% python3 -q
>>> import numpy as np
>>> import numpy.linalg as la
>>> np.set_printoptions(suppress=True, linewidth=100)
>>> def tidy(a):
...     return np.round(a, 1) + 0
... 
>>> out = np.array([[3, 3], [1, 0]])
>>> data = np.triu(out)
>>> print(data)
[[3 3]
 [0 0]]
>>> # triangular: eigenvalues sit on the diagonal
>>> tidy(la.norm(data) ** 2 / la.norm(data, 2) ** 2)
np.float64(1.0)
>>> print(tidy(la.norm(data, axis=1)))
[4.2 0. ]
>>> tidy(la.norm(data, "nuc"))
np.float64(4.2)
>>> tidy(la.norm(data, axis=0))
array([3., 3.])
>>> print(tidy(la.norm(data, 1)), tidy(la.norm(data, np.inf)))
3.0 6.0
>>> la.norm(data, axis=1).argmax()
np.int64(0)
>>> data[1] @ data[0]
np.int64(0)
>>> Uu, s, vt = la.svd(data)
>>> tidy(s)
array([4.2, 0. ])
>>> out = Uu[:, :1] @ np.diag(s[:1]) @ vt[:1]
>>> print(tidy(out))
[[3. 3.]
 [0. 0.]]
>>> la.matrix_rank(data, rtol=0.05)
np.int64(1)
>>> G = data.T @ data
>>> np.diag(G)
array([9, 9])
>>> la.matrix_rank(G)
np.int64(1)
>>> G
array([[9, 9],
       [9, 9]])
>>> np.trace(G), (data ** 2).sum()
(np.int64(18), np.int64(18))
>>> tidy(la.eigvalsh(G)[::-1])
array([18.,  0.])
>>> print(tidy(data @ la.pinv(data) @ data))
[[3. 3.]
 [0. 0.]]
>>> np.allclose(data[:-1].T @ la.lstsq(data[:-1].T, data[-1])[0], data[-1])
True
>>> Uu, s, vt = la.svd(data, full_matrices=False)
>>> Uu.shape, s.shape, vt.shape
((2, 2), (2,), (2, 2))
>>> tidy(Uu.T @ Uu)
array([[1., 0.],
       [0., 1.]])
>>> np.abs(Uu[:, 0]).round(6).argmax()
np.int64(0)
>>> tidy(np.sqrt((s ** 2).sum())), tidy(la.norm(data))
(np.float64(4.2), np.float64(4.2))
>>> print(tidy(Uu.T @ data @ vt.T))
[[4.2 0. ]
 [0.  0. ]]
>>> np.allclose(Uu * s @ vt, data)
True
>>> print(tidy(s))
[4.2 0. ]
>>> J = np.load("x.npy")
>>> J
array([[ 1,  0,  0,  0,  0],
       [ 0,  1,  0,  0,  0],
       [ 1,  0,  1,  0,  0],
       [ 2, -3, -1,  1,  0],
       [ 3,  0, -3,  2,  1]])
>>> # triangular
>>> tidy(la.norm(J[3] - J[2]))
np.float64(3.9)
>>> J[3] @ J[2]
np.int64(1)
>>> tidy(la.norm(J[3], 1)), tidy(la.norm(J[3], np.inf))
(np.float64(7.0), np.float64(3.0))
>>> tidy(la.norm(J, axis=0))
array([3.9, 3.2, 3.3, 2.2, 1. ])
>>> O, V = la.qr(J[:, :2])[0], la.qr(J[:, 2:])[0]
>>> s = la.svd(O.T @ V, compute_uv=False)
>>> tidy(np.degrees(np.arccos(s.clip(0, 1))))
array([13.3, 24.1])
>>> print(tidy(la.norm(O @ O.T - V @ V.T, 2)))
1.0
>>> (s > 0.9).sum()
np.int64(2)
>>> G = J.T @ J
>>> (J @ J.T).shape
(5, 5)
>>> print(tidy(la.svd(J, compute_uv=False) ** 2))
[31.2  8.2  2.4  0.1  0. ]
>>> print(G)
[[ 15  -6 -10   8   3]
 [ -6  10   3  -3   0]
 [-10   3  11  -7  -3]
 [  8  -3  -7   5   2]
 [  3   0  -3   2   1]]
>>> la.matrix_rank(G)
np.int64(5)
>>> X = np.load("test11.npy")
>>> X
array([[1, 0, 1, 5],
       [3, 0, 0, 3],
       [0, 3, 2, 0],
       [5, 2, 4, 0]])
>>> hat = np.triu(np.array([[1, 2, 0, 5], [5, 2, 2, 5], [3, 1, 2, 5], [2, 2, 0, 1]]), 1) + np.eye(4)
>>> out = hat @ X @ la.inv(hat)
>>> out
array([[  32.,  -54.,  129., -524.],
       [  28.,  -40.,  104., -457.],
       [  25.,  -37.,   96., -420.],
       [   5.,   -8.,   20.,  -85.]])
>>> print(la.matrix_rank(out))
4
